$ python3 -q
>>> import numpy as np
>>> np.set_printoptions(precision=3, suppress=True, linewidth=160, sign=" ")
>>> def tidy(a):
...     return np.round(a, 3) + 0
... 
>>> m1 = np.loadtxt("a.csv", delimiter=",")
>>> m1
array([[ 0.,  0., -1.],
       [-2.,  0.,  0.],
       [ 0.,  2.,  0.],
       [ 0.,  2.,  0.],
       [ 0.,  0.,  0.],
       [ 0.,  0., -1.]])
>>> x = np.array([0, 1, -3])
>>> h = np.maximum(m1 @ x, 0)
>>> h
array([ 3.,  0.,  2.,  2.,  0.,  3.])
>>> m1 * (h > 1e-9)[:, None]
array([[ 0.,  0., -1.],
       [-0.,  0.,  0.],
       [ 0.,  2.,  0.],
       [ 0.,  2.,  0.],
       [ 0.,  0.,  0.],
       [ 0.,  0., -1.]])
>>> tidy(np.tanh(m1 @ x))
array([ 0.995,  0.   ,  0.964,  0.964,  0.   ,  0.995])
>>> t3 = np.stack([m1, -1 * m1, m1[::-1]])
>>> tidy(np.linalg.norm(t3, axis=(1, 2)))
array([ 3.742,  3.742,  3.742])
>>> t3.shape
(3, 6, 3)
>>> np.einsum("bij,cij->bc", t3, t3)
array([[ 14., -14.,  10.],
       [-14.,  14., -10.],
       [ 10., -10.,  14.]])
>>> (t3 @ m1.T).shape
(3, 6, 6)
>>> Q, V = np.linalg.qr(m1[:, :1])[0], np.linalg.qr(m1[:, 1:])[0]
>>> s = np.linalg.svd(Q.T @ V, compute_uv=False)
>>> s
array([ 0.])
>>> (s > 0.9).sum()
np.int64(0)
>>> tidy(np.linalg.norm(Q @ Q.T - V @ V.T, 2))
np.float64(1.0)
>>> np.degrees(np.arccos(s.clip(0, 1)))
array([ 90.])
>>> theta = np.deg2rad(90)
>>> X = np.eye(5)
>>> X[np.ix_([1, 0], [1, 0])] = [[np.cos(theta), -np.sin(theta)], [np.sin(theta), np.cos(theta)]]
>>> tidy(X)
array([[ 0.,  1.,  0.,  0.,  0.],
       [-1.,  0.,  0.,  0.,  0.],
       [ 0.,  0.,  1.,  0.,  0.],
       [ 0.,  0.,  0.,  1.,  0.],
       [ 0.,  0.,  0.,  0.,  1.]])
>>> A2 = np.c_[m1[:, :1] @ np.array([[0]]), np.array([4, -7, 3, -8, -2, -5])]
>>> A2
array([[ 0.,  4.],
       [ 0., -7.],
       [ 0.,  3.],
       [ 0., -8.],
       [ 0., -2.],
       [ 0., -5.]])
>>> np.linalg.matrix_rank(np.c_[m1, A2])
np.int64(4)
